$ python3 -q
>>> import numpy as np
>>> np.set_printoptions(suppress=True, linewidth=140)
>>> feats = np.load("w.npy")
>>> feats
array([[ 1., -3.,  1.,  1.],
       [ 8., -5., -4.,  6.],
       [ 8., -6., -3.,  6.],
       [10., -3., -7.,  8.]])
>>> def softmax(z):
...     e = np.exp(z - z.max(axis=-1, keepdims=True))
...     return e / e.sum(axis=-1, keepdims=True)
... 
>>> np.round(softmax(feats[3]), 2) + 0
array([0.88, 0.  , 0.  , 0.12])
>>> print(np.round(softmax(10 * feats[3]), 2) + 0)
[1. 0. 0. 0.]
>>> np.round(softmax(feats[3] + 5), 2) + 0
array([0.88, 0.  , 0.  , 0.12])
>>> S = feats @ feats.T / np.sqrt(4)
>>> softmax(S).round(6).argmax(axis=1)
array([2, 3, 3, 3])
>>> np.round(softmax(S), 2) + 0
array([[0.  , 0.12, 0.87, 0.01],
       [0.  , 0.  , 0.  , 1.  ],
       [0.  , 0.  , 0.  , 1.  ],
       [0.  , 0.  , 0.  , 1.  ]])
>>> np.round(softmax(S)[3] @ feats, 2)
array([10., -3., -7.,  8.])
>>> Uu, sig, Vt = np.linalg.svd(feats)
>>> print(sig.round(2))
[22.32  4.66  0.34  0.17]
>>> Y = Uu[:, :2] @ np.diag(sig[:2]) @ Vt[:2]
>>> np.linalg.matrix_rank(feats, rtol=0.05)
np.int64(2)
>>> np.linalg.matrix_rank(Y)
np.int64(2)
>>> round(float(np.abs(feats - Y).max()), 2)
0.2
>>> round(np.linalg.norm(feats - Y) / np.linalg.norm(feats), 2)
np.float64(0.02)
>>> rng = np.random.default_rng(30123)
>>> lab = rng.permutation(4)
>>> Y = feats[:, lab] * rng.choice([-1, 1], 4)
>>> Y
array([[-1.,  1.,  1., -3.],
       [ 4.,  8.,  6., -5.],
       [ 3.,  8.,  6., -6.],
       [ 7., 10.,  8., -3.]])
>>> Uu, _, Vt = np.linalg.svd(feats.T @ Y)
>>> np.round(np.linalg.lstsq(feats, Y)[0], 2) + 0
array([[ 0.,  1.,  0.,  0.],
       [ 0.,  0.,  0.,  1.],
       [-1.,  0.,  0.,  0.],
       [ 0.,  0.,  1.,  0.]])
>>> blk = np.stack([feats, -2 * feats, feats[::-1]])
>>> np.round(np.linalg.norm(blk, axis=(1, 2)), 2)
array([22.8 , 45.61, 22.8 ])
>>> np.einsum("bij,cij->bc", blk, blk)
array([[  520., -1040.,   324.],
       [-1040.,  2080.,  -648.],
       [  324.,  -648.,   520.]])
>>> np.round(np.linalg.det(blk), 2)
array([ 6., 96.,  6.])
>>> (blk @ feats.T).shape
(3, 4, 4)
>>> X = np.load("arr.npy")
>>> X
array([[ 8.02, -3.  , -1.  ,  9.  ],
       [-7.  ,  6.02,  9.  , -2.  ],
       [-8.  , -4.  , -7.98, -5.  ],
       [ 8.  , -3.  , -1.  ,  9.02]])
>>> np.linalg.matrix_rank(X, rtol=0.1)
np.int64(3)
>>> Uu, sig, Vt = np.linalg.svd(X)
>>> print(sig.round(2) + 0)
[20.84 14.11  4.04  0.  ]
>>> Y = Uu[:, :3] @ np.diag(sig[:3]) @ Vt[:3]
>>> np.linalg.matrix_rank(X, rtol=0.05)
np.int64(3)
>>> round(float(np.linalg.norm(X - Y) / np.linalg.norm(X)), 2)
0.0
>>> np.round(np.abs(X - Y).max(), 2)
np.float64(0.0)
>>> Y.round(2)
array([[ 8.02, -3.  , -1.  ,  9.  ],
       [-7.  ,  6.02,  9.  , -2.  ],
       [-8.  , -4.  , -7.98, -5.  ],
       [ 8.  , -3.  , -1.  ,  9.02]])
>>> np.linalg.matrix_rank(Y)
np.int64(3)
>>> np.round(Y.sum(axis=0), 2)
array([ 1.02, -3.98, -0.98, 11.02])
>>> np.round(Y - Y[0], 2) + 0
array([[  0.  ,   0.  ,   0.  ,   0.  ],
       [-15.02,   9.02,  10.  , -11.  ],
       [-16.02,  -1.  ,  -6.98, -14.  ],
       [ -0.02,   0.  ,   0.  ,   0.02]])
>>> print(round(np.abs(Y).max(), 2))
9.02
>>> x = np.array([1, -1, 0, 1])
>>> X @ np.eye(4)[2]
array([-1.  ,  9.  , -7.98, -1.  ])
>>> (X * x).sum(axis=1)
array([ 20.02, -15.02,  -9.  ,  20.02])
>>> X @ (2 * x)
array([ 40.04, -30.04, -18.  ,  40.04])
>>> X @ x
array([ 20.02, -15.02,  -9.  ,  20.02])
>>> Y = X + rng.integers(-2, 3, (4, 3)) @ rng.integers(-2, 3, (3, 4))
>>> Y
array([[  6.02,  -4.  ,   2.  ,   4.  ],
       [ -4.  ,   9.02,   7.  ,  -2.  ],
       [-10.  ,   4.  , -16.98,  -1.  ],
       [ 14.  ,  -3.  ,  -3.  ,  15.02]])
>>> print(Y - X)
[[-2. -1.  3. -5.]
 [ 3.  3. -2.  0.]
 [-2.  8. -9.  4.]
 [ 6.  0. -2.  6.]]
>>> np.round(np.linalg.svd(Y - X, compute_uv=False), 2) + 0
array([14.5 ,  8.89,  3.56,  0.  ])
>>> E = (rng.random((8, 8)) < 0.3) + np.eye(8)
>>> E /= E.sum(axis=1, keepdims=True)
>>> E.round(2)
array([[0.14, 0.14, 0.14, 0.14, 0.14, 0.14, 0.14, 0.  ],
       [0.  , 0.5 , 0.  , 0.  , 0.5 , 0.  , 0.  , 0.  ],
       [0.25, 0.25, 0.25, 0.  , 0.  , 0.  , 0.25, 0.  ],
       [0.  , 0.5 , 0.  , 0.5 , 0.  , 0.  , 0.  , 0.  ],
       [0.  , 0.  , 0.2 , 0.2 , 0.4 , 0.  , 0.  , 0.2 ],
       [0.  , 0.  , 0.  , 0.  , 0.  , 1.  , 0.  , 0.  ],
       [0.5 , 0.  , 0.  , 0.  , 0.  , 0.  , 0.5 , 0.  ],
       [0.  , 0.  , 0.  , 0.  , 0.5 , 0.  , 0.  , 0.5 ]])
>>> # row-stochastic, so 1 is an eigenvalue
>>> W1 = np.array([[-8, 8, -6],
...     [3, 7, -1],
...     [-3, 3, -6],
...     [5, -9, -8],
...     [7, 0, 9],
...     [-6, -1, 8],
...     [2, 8, -5],
...     [-2, 2, 7]])
>>> coef = np.array([1, 0, -1])
>>> H = np.maximum(E @ W1 + coef, 0)
>>> (H > 0).astype(int)
array([[1, 1, 0],
       [1, 1, 1],
       [0, 1, 0],
       [1, 0, 0],
       [1, 0, 1],
       [0, 0, 1],
       [0, 1, 0],
       [1, 1, 1]])
>>> np.linalg.matrix_rank(H)
np.int64(3)
>>> W2 = np.array([[-1, 0, 3], [-3, 8, -2], [-3, -4, -5]])
>>> (H @ W2).round(6).argmax(axis=1)
array([1, 1, 1, 2, 2, 0, 1, 1])
>>> W1 @ W2
array([[  2,  88, -10],
       [-21,  60,   0],
       [ 12,  48,  15],
       [ 46, -40,  73],
       [-34, -36, -24],
       [-15, -40, -56],
       [-11,  84,  15],
       [-25, -12, -45]])
>>> np.round(H @ W2, 2)
array([[ -7.86,  18.29,  -1.57],
       [-25.5 ,  16.  ,  -4.  ],
       [-19.5 ,  52.  , -13.  ],
       [ -5.  ,   0.  ,  15.  ],
       [ -7.4 ,  -4.8 ,   5.4 ],
       [-21.  , -28.  , -35.  ],
       [-24.  ,  64.  , -16.  ],
       [-27.5 , -20.  , -26.5 ]])
>>> round(float(np.linalg.norm(E, 2) / np.linalg.norm(E)), 2)
0.56
>>> np.argsort(-np.linalg.norm(E, axis=0).round(6), kind="stable")[:3]
array([5, 4, 1])
>>> np.linalg.matrix_rank(E, rtol=0.1)
np.int64(7)
